In [1]: import numpy as np

In [2]: from numpy import linalg as LA

In [3]: np.set_printoptions(precision=2, suppress=True, linewidth=200)

In [4]: rnd = lambda a: np.round(a, 2) + 0

In [5]: F = np.load("arr.npy")

In [6]: F
Out[6]: 
array([[ 4,  0,  0,  0,  0,  0,  0,  0,  0,  0,  0],
       [ 0, -2,  0,  0,  0,  0,  0,  0,  0,  0,  0],
       [ 0,  0, -6,  0,  0,  0,  0,  0,  0,  0,  0],
       [ 0,  0,  0, -5,  0,  0,  0,  0,  0,  0,  0],
       [ 0,  0,  0,  0,  6,  0,  0,  0,  0,  0,  0],
       [ 0,  0,  0,  0,  0,  5,  0,  0,  0,  0,  0],
       [ 0,  0,  0,  0,  0,  0,  1,  0,  0,  0,  0],
       [ 0,  0,  0,  0,  0,  0,  0,  7,  0,  0,  0],
       [ 0,  0,  0,  0,  0,  0,  0,  0, -4,  0,  0],
       [ 0,  0,  0,  0,  0,  0,  0,  0,  0,  9,  0],
       [ 0,  0,  0,  0,  0,  0,  0,  0,  0,  0, -2]])

In [7]: O, evecs = LA.qr(F[:, :1])[0], LA.qr(F[:, 1:])[0]

In [8]: sigma = LA.svd(O.T @ evecs, compute_uv=False)

In [9]: sigma
Out[9]: array([0.])

In [10]: try:
    ...:     LA.cholesky(F)
    ...: except LA.LinAlgError as e:
    ...:     print(e)
    ...: 
Matrix is not positive definite

In [11]: rnd(LA.eigvalsh(F).min())
Out[11]: np.float64(-6.0)

In [12]: np.all(LA.eigvalsh(F) > 0)
Out[12]: np.False_

In [13]: ev, evecs = LA.eigh(F)

In [14]: x0 = np.array([1, 1, 2, 0, 2, 0, 1, 0, 3, 0, 1])

In [15]: rnd(x0 @ F @ x0 / (x0 @ x0)), ev[0], ev[-1]
Out[15]: (np.float64(-1.67), np.float64(-6.0), np.float64(9.0))

In [16]: rnd(LA.eigvalsh(F[1:, 1:]))
Out[16]: array([-6., -5., -4., -2., -2.,  1.,  5.,  6.,  7.,  9.])

In [17]: (np.sign(evecs[:, -1].round(6)) == np.sign(evecs[0, -1].round(6))).astype(int)
Out[17]: array([1, 1, 1, 1, 1, 1, 1, 1, 1, 0, 1])

In [18]: evecs * np.abs(ev) @ evecs.T
Out[18]: 
array([[4., 0., 0., 0., 0., 0., 0., 0., 0., 0., 0.],
       [0., 2., 0., 0., 0., 0., 0., 0., 0., 0., 0.],
       [0., 0., 6., 0., 0., 0., 0., 0., 0., 0., 0.],
       [0., 0., 0., 5., 0., 0., 0., 0., 0., 0., 0.],
       [0., 0., 0., 0., 6., 0., 0., 0., 0., 0., 0.],
       [0., 0., 0., 0., 0., 5., 0., 0., 0., 0., 0.],
       [0., 0., 0., 0., 0., 0., 1., 0., 0., 0., 0.],
       [0., 0., 0., 0., 0., 0., 0., 7., 0., 0., 0.],
       [0., 0., 0., 0., 0., 0., 0., 0., 4., 0., 0.],
       [0., 0., 0., 0., 0., 0., 0., 0., 0., 9., 0.],
       [0., 0., 0., 0., 0., 0., 0., 0., 0., 0., 2.]])

In [19]: mat = np.loadtxt("data.csv", delimiter=",")

In [20]: mat
Out[20]: 
array([[  1.,   0.,   9.,   8.,   5.,   8.,   8.,   7.],
       [  1.,   8.,  10.,  16.,   8.,   8.,   9.,   9.],
       [  1.,  10.,  13.,  22.,  13.,  16.,  16.,  15.],
       [  6.,  16.,  19.,  22.,  14.,  25.,  18.,  20.],
       [  7.,  18.,  23.,  30.,  14.,  25.,  18.,  26.],
       [  7.,  22.,  30.,  31.,  17.,  34.,  24.,  33.],
       [ 13.,  22.,  33.,  35.,  26.,  40.,  26.,  39.],
       [ 13.,  29.,  40.,  41.,  33.,  49.,  28.,  45.],
       [ 21.,  35.,  45.,  49.,  41.,  56.,  32.,  54.],
       [ 23.,  36.,  45.,  50.,  41.,  63.,  34.,  62.],
       [ 24.,  44.,  47.,  59.,  44.,  72.,  41.,  62.],
       [ 32.,  46.,  52.,  61.,  49.,  73.,  43.,  62.],
       [ 39.,  50.,  60.,  62.,  50.,  76.,  46.,  69.],
       [ 41.,  50.,  64.,  62.,  56.,  80.,  55.,  72.],
       [ 45.,  59.,  69.,  70.,  62.,  85.,  62.,  74.],
       [ 54.,  60.,  69.,  76.,  65.,  89.,  70.,  80.],
       [ 60.,  62.,  77.,  84.,  65.,  96.,  71.,  80.],
       [ 60.,  64.,  81.,  87.,  71., 105.,  71.,  86.],
       [ 61.,  64.,  89.,  95.,  74., 111.,  75.,  89.],
       [ 69.,  73.,  92.,  98.,  78., 111.,  75.,  98.],
       [ 71.,  73.,  98., 106.,  87., 116.,  82., 106.],
       [ 71.,  78., 103., 106.,  88., 125.,  88., 111.],
       [ 75.,  81., 104., 106.,  90., 132.,  94., 111.],
       [ 81.,  82., 109., 111.,  98., 137.,  97., 111.],
       [ 85.,  83., 118., 114., 106., 142., 102., 115.],
       [ 86.,  86., 118., 119., 114., 148., 104., 116.],
       [ 92.,  90., 119., 127., 120., 157., 110., 123.],
       [ 95.,  93., 124., 129., 126., 165., 114., 126.],
       [100.,  99., 124., 134., 130., 167., 115., 132.],
       [107., 101., 132., 141., 130., 170., 122., 139.],
       [112., 108., 133., 143., 139., 178., 124., 139.],
       [121., 110., 137., 148., 139., 187., 130., 144.],
       [125., 115., 143., 154., 141., 191., 133., 148.],
       [125., 124., 152., 156., 150., 191., 141., 150.],
       [132., 125., 158., 159., 156., 194., 142., 152.],
       [135., 131., 166., 164., 158., 202., 143., 153.],
       [141., 134., 174., 173., 159., 210., 149., 157.],
       [146., 141., 178., 178., 164., 211., 156., 161.],
       [147., 149., 179., 181., 169., 219., 158., 161.],
       [151., 154., 183., 187., 169., 219., 167., 168.],
       [157., 155., 192., 192., 170., 227., 168., 173.],
       [161., 161., 199., 200., 170., 234., 172., 173.],
       [168., 166., 205., 207., 176., 236., 174., 175.],
       [177., 174., 214., 213., 183., 238., 179., 182.],
       [181., 179., 221., 218., 189., 238., 183., 183.],
       [181., 188., 230., 218., 191., 239., 183., 186.],
       [181., 189., 231., 221., 200., 246., 190., 187.],
       [190., 192., 233., 223., 207., 251., 195., 191.],
       [191., 197., 241., 223., 211., 255., 200., 191.],
       [197., 198., 249., 229., 211., 261., 208., 194.]])

In [21]: Ac = mat - mat.mean(axis=0)

In [22]: left, sigma, vt = LA.svd(Ac, full_matrices=False)

In [23]: rnd(sigma ** 2 / (sigma ** 2).sum())
Out[23]: array([0.99, 0.  , 0.  , 0.  , 0.  , 0.  , 0.  , 0.  ])

In [24]: np.abs(vt[0]).argmax()
Out[24]: np.int64(5)

In [25]: rnd(Ac.mean(axis=0))
Out[25]: array([0., 0., 0., 0., 0., 0., 0., 0.])

In [26]: LA.matrix_rank(Ac)
Out[26]: np.int64(8)

In [27]: rnd(sigma)
Out[27]: array([1271.93,   80.82,   37.02,   26.63,   20.72,   18.89,   18.32,   14.44])

In [28]: rnd((sigma ** 2).sum() ** 2 / (sigma ** 4).sum())
Out[28]: np.float64(1.01)

In [29]: np.searchsorted(np.cumsum(sigma ** 2) / (sigma ** 2).sum(), 0.9) + 1
Out[29]: np.int64(1)
